$ ipython --no-banner

In [1]: import numpy as np

In [2]: np.set_printoptions(precision=2, suppress=True, linewidth=200)

In [3]: f = np.array([0, 2, 2, 0])

In [4]: feats = np.array([np.roll(f, i) for i in range(4)])

In [5]: print(feats)
[[0 2 2 0]
 [0 0 2 2]
 [2 0 0 2]
 [2 2 0 0]]

In [6]: print(round(float(np.linalg.det(feats)), 2))
0.0

In [7]: print(np.allclose(feats, feats.T))
False

In [8]: print(np.trace(feats))
0

In [9]: print(feats @ feats)
[[4 0 4 8]
 [8 4 0 4]
 [4 8 4 0]
 [0 4 8 4]]

In [10]: print((feats + feats.T) / 2)
[[0. 1. 2. 1.]
 [1. 0. 1. 2.]
 [2. 1. 0. 1.]
 [1. 2. 1. 0.]]

In [11]: print((feats - feats.T) / 2)
[[ 0.  1.  0. -1.]
 [-1.  0.  1.  0.]
 [ 0. -1.  0.  1.]
 [ 1.  0. -1.  0.]]

In [12]: x = np.array([-4, 3, 0, -2])

In [13]: h1 = np.maximum(feats @ x, 0)

In [14]: print(np.maximum(feats @ x, 0) - np.maximum(-feats @ x, 0))
[  6  -4 -12  -2]

In [15]: print(np.maximum(feats @ (3 * x), 0))
[18  0  0  0]

In [16]: print(np.allclose(feats[:-1].T @ np.linalg.lstsq(feats[:-1].T, feats[-1])[0], feats[-1]))
True

In [17]: print(np.unique(feats.round(6), axis=0).shape)
(4, 4)

In [18]: print(np.round(feats @ np.linalg.pinv(feats) @ feats, 2) + 0)
[[0. 2. 2. 0.]
 [0. 0. 2. 2.]
 [2. 0. 0. 2.]
 [2. 2. 0. 0.]]

In [19]: U, sigma, Vt = np.linalg.svd(feats)

In [20]: V = Vt[:(sigma > 1e-8).sum()]

In [21]: rng = np.random.default_rng(6634)

In [22]: x = feats[1] + 2 * feats[2] + rng.integers(2) * np.eye(4)[3]

In [23]: print(x)
[4. 0. 2. 7.]

In [24]: print(np.allclose(V.T @ V @ x, x))
False

In [25]: print(np.linalg.matrix_rank(np.vstack([feats, x])))
4

In [26]: print(V.T @ V)
[[ 0.75  0.25 -0.25  0.25]
 [ 0.25  0.75  0.25 -0.25]
 [-0.25  0.25  0.75  0.25]
 [ 0.25 -0.25  0.25  0.75]]

In [27]: print(np.round(np.linalg.norm(x - V.T @ V @ x), 2))
0.5

In [28]: rank = np.linalg.matrix_rank(feats)

In [29]: print(rank)
3

In [30]: ns = np.linalg.svd(feats)[2][rank:].T

In [31]: print(ns.shape)
(4, 1)

In [32]: mat = np.maximum(np.array([[5],
    ...:     [0],
    ...:     [4],
    ...:     [8],
    ...:     [5],
    ...:     [9],
    ...:     [1],
    ...:     [1],
    ...:     [0],
    ...:     [5],
    ...:     [7],
    ...:     [0],
    ...:     [1],
    ...:     [2],
    ...:     [6],
    ...:     [0],
    ...:     [8],
    ...:     [0],
    ...:     [1],
    ...:     [6],
    ...:     [9],
    ...:     [5]]) @ np.array([[-2, 4, -4]]) + np.array([1, 7, -6]), 0)

In [33]: print(mat)
[[ 0 27  0]
 [ 1  7  0]
 [ 0 23  0]
 [ 0 39  0]
 [ 0 27  0]
 [ 0 43  0]
 [ 0 11  0]
 [ 0 11  0]
 [ 1  7  0]
 [ 0 27  0]
 [ 0 35  0]
 [ 1  7  0]
 [ 0 11  0]
 [ 0 15  0]
 [ 0 31  0]
 [ 1  7  0]
 [ 0 39  0]
 [ 1  7  0]
 [ 0 11  0]
 [ 0 31  0]
 [ 0 43  0]
 [ 0 27  0]]

In [34]: print(np.einsum("ij,ji->", feats, feats))
16

In [35]: print(np.kron(np.eye(2, dtype=int), feats))
[[0 2 2 0 0 0 0 0]
 [0 0 2 2 0 0 0 0]
 [2 0 0 2 0 0 0 0]
 [2 2 0 0 0 0 0 0]
 [0 0 0 0 0 2 2 0]
 [0 0 0 0 0 0 2 2]
 [0 0 0 0 2 0 0 2]
 [0 0 0 0 2 2 0 0]]

In [36]: U, sigma, Vt = np.linalg.svd(mat)

In [37]: V = Vt[:(sigma > 1e-8).sum()]

In [38]: x = mat[13] + 4 * mat[1] + rng.integers(2) * np.eye(3)[1]

In [39]: print(x)
[ 4. 44.  0.]

In [40]: print(round(np.linalg.norm(x - V.T @ V @ x), 2))
0.0

In [41]: print(np.allclose(V.T @ V @ x, x))
True

In [42]: W0 = np.load("dump.npy")

In [43]: print(W0)
[[  2.01  -0.04   4.  ]
 [  2.95   0.06   5.98]
 [ -8.03   0.07 -16.05]
 [ -1.98  -0.03  -3.94]]

In [44]: print(round(np.linalg.norm(W0, "nuc"), 2))
20.27

In [45]: print(np.round(W0[3] @ W0[0], 2))
-19.71

In [46]: print(np.linalg.norm(W0, axis=0))
[ 9.    0.11 18.03]

In [47]: print(np.round(np.linalg.norm(W0, 2), 2))
20.15

In [48]: f = np.array([-4, 3, 2])

In [49]: print(np.array([np.convolve(row, f, "same") for row in W0]))
[[  6.18 -12.09  11.91]
 [  8.63 -17.83  18.06]
 [-24.37  48.37 -48.01]
 [ -5.82  11.72 -11.88]]

In [50]: print(np.convolve(W0[0], f))
[ -8.03   6.18 -12.09  11.91   7.99]

In [51]: x = np.array([-1, -2, 1])

In [52]: h1 = np.maximum(W0 @ x, 0)

In [53]: print(h1)
[2.07 2.91 0.   0.  ]

In [54]: print(np.flatnonzero(h1 > 1e-9))
[0 1]

In [55]: print(np.maximum(W0 @ (3 * x), 0))
[6.21 8.72 0.   0.  ]

In [56]: print(W0.T @ h1)
[12.74  0.09 25.65]

In [57]: print(np.tanh(W0 @ x))
[ 0.97  0.99 -1.   -0.96]

In [58]: print(W0 * (h1 > 1e-9)[:, None])
[[ 2.01 -0.04  4.  ]
 [ 2.95  0.06  5.98]
 [-0.    0.   -0.  ]
 [-0.   -0.   -0.  ]]

In [59]: Q, _ = np.linalg.qr(np.array([[1.6, -0.5], [-0.5, 0.6]]))

In [60]: V, _ = np.linalg.qr(np.array([[1.2, -0.4, -0.1, -1.7],
    ...:     [0.2, 0.8, 1.1, -0.3],
    ...:     [2.2, -0.8, 0.4, -1.2],
    ...:     [0.1, -0.7, 0.2, 0.5]]))

In [61]: sigma = 5 * 0.9 ** np.arange(2)

In [62]: J = Q[:, :2] * sigma @ V[:2]

In [63]: print(J)
[[ 2.17 -1.03 -2.42 -3.6 ]
 [-1.05 -3.41 -1.95  2.03]]

In [64]: W = np.array([[-1, 2], [2, 2], [-2, 1], [1, -1]])

In [65]: coef = np.array([3, 1])

In [66]: hid = np.maximum(J @ W + coef, 0)

In [67]: print(hid.round(2) + 0)
[[0.   4.46]
 [3.15 0.  ]]

In [68]: print((hid > 0).astype(int))
[[1 1]
 [1 0]]

In [69]: W2 = np.array([[-4, -4], [3, 0]])

In [70]: print(W @ W2)
[[10  4]
 [-2 -8]
 [11  8]
 [-7 -4]]

In [71]: w, V = np.linalg.eig(hid)

In [72]: print(np.sort(np.linalg.eigvals(hid.T)))
[-3.75  3.75]

In [73]: print(np.sort(np.linalg.eigvals(hid @ hid)))
[14.06 14.07]

In [74]: print(np.sort(np.linalg.eigvals(np.linalg.inv(hid))))
[-0.27  0.27]

In [75]: print(J.ravel(order="F"))
[ 2.17 -1.05 -1.03 -3.41 -2.42 -1.95 -3.6   2.03]

In [76]: print(J.reshape(-1, 2))
[[ 2.17 -1.03]
 [-2.42 -3.6 ]
 [-1.05 -3.41]
 [-1.95  2.03]]

In [77]: blk = J.reshape(2, 2, -1)

In [78]: print(blk.sum(axis=1))
[[-0.25 -4.63]
 [-3.   -1.39]]

In [79]: print(blk[:, 0])
[[ 2.17 -1.03]
 [-1.05 -3.41]]

In [80]: A2 = J / np.linalg.norm(J, axis=1, keepdims=True)

In [81]: cov = A2 @ A2.T

In [82]: print(cov[1])
[-0.06  1.  ]

In [83]: print(np.linalg.norm(A2, axis=1))
[1. 1.]

In [84]: print((np.abs(cov) > 0.9).astype(int))
[[1 0]
 [0 1]]

In [85]: print(cov)
[[ 1.   -0.06]
 [-0.06  1.  ]]

In [86]: print((cov - 2 * np.eye(2)).round(6).argmax(axis=1))
[1 0]

In [87]: M = np.loadtxt("a.csv", delimiter=",")

In [88]: print(M)
[[ 0.1 -0.4  0.9]
 [ 0.4  0.  -0.5]
 [-0.4 -0.5  0.3]
 [-1.6  0.9  0.8]
 [ 0.1 -0.6  1.9]
 [ 0.3 -1.2 -1.6]
 [ 0.2 -0.7 -0.2]
 [ 2.4  0.3 -0.8]
 [ 0.2  0.1  1.5]
 [-2.   2.1  0.5]
 [10.5 -1.  -0.5]
 [ 0.1  1.5  0.4]
 [ 0.5  0.3  0. ]
 [ 0.2  1.2 -0.4]
 [ 0.8 -1.4 -0.8]
 [ 1.3  1.6 -1.2]]

In [89]: Xs = (M - M.mean(axis=0)) / M.std(axis=0)

In [90]: print(Xs.std(axis=0))
[1. 1. 1.]

In [91]: print(np.argwhere(np.abs(Xs) > 2))
[[ 4  2]
 [10  0]]

In [92]: coef = np.linalg.lstsq(np.delete(Xs, 2, axis=1), Xs[:, 2])[0]

In [93]: print(coef)
[-0.3   0.01]

In [94]: Q, R = np.linalg.qr(M)

In [95]: print(Q.shape, R.shape)
(16, 3) (3, 3)

In [96]: print(np.allclose(R.T @ R, M.T @ M))
True

In [97]: print(np.abs(np.diag(R)))
[11.21  3.96  3.55]

In [98]: print(round(np.trace(Q @ Q.T), 2))
3.0

In [99]: A2 = M + rng.integers(-2, 3, (16, 1)) @ rng.integers(-2, 3, (1, 3))

In [100]: print(A2)
[[-3.9  1.6 -1.1]
 [-3.6  2.  -2.5]
 [ 3.6 -2.5  2.3]
 [-3.6  1.9 -0.2]
 [ 2.1 -1.6  2.9]
 [-1.7 -0.2 -2.6]
 [ 0.2 -0.7 -0.2]
 [ 0.4  1.3 -1.8]
 [ 4.2 -1.9  3.5]
 [-4.   3.1 -0.5]
 [ 6.5  1.  -2.5]
 [ 4.1 -0.5  2.4]
 [-3.5  2.3 -2. ]
 [-3.8  3.2 -2.4]
 [-3.2  0.6 -2.8]
 [ 5.3 -0.4  0.8]]

In [101]: print(np.round(np.linalg.svd(A2 - M, compute_uv=False), 2) + 0)
[16.43  0.    0.  ]

In [102]: A = np.array([[1.0, 0.5, 0.25], [0.5, 1.0, 0.5], [0.25, 0.5, 1.0]])

In [103]: P = np.triu(np.array([[3, -1, 1], [-1, -3, 3], [-2, 3, 1]]), 1) + np.eye(3)

In [104]: A2 = P @ A @ np.linalg.inv(P)

In [105]: print(A2)
[[ 0.75  0.75 -2.25]
 [ 1.25  3.75 -9.  ]
 [ 0.25  0.75 -1.5 ]]

In [106]: print(np.trace(A2), np.trace(A))
3.0 3.0

In [107]: print(np.linalg.matrix_rank(A2))
3
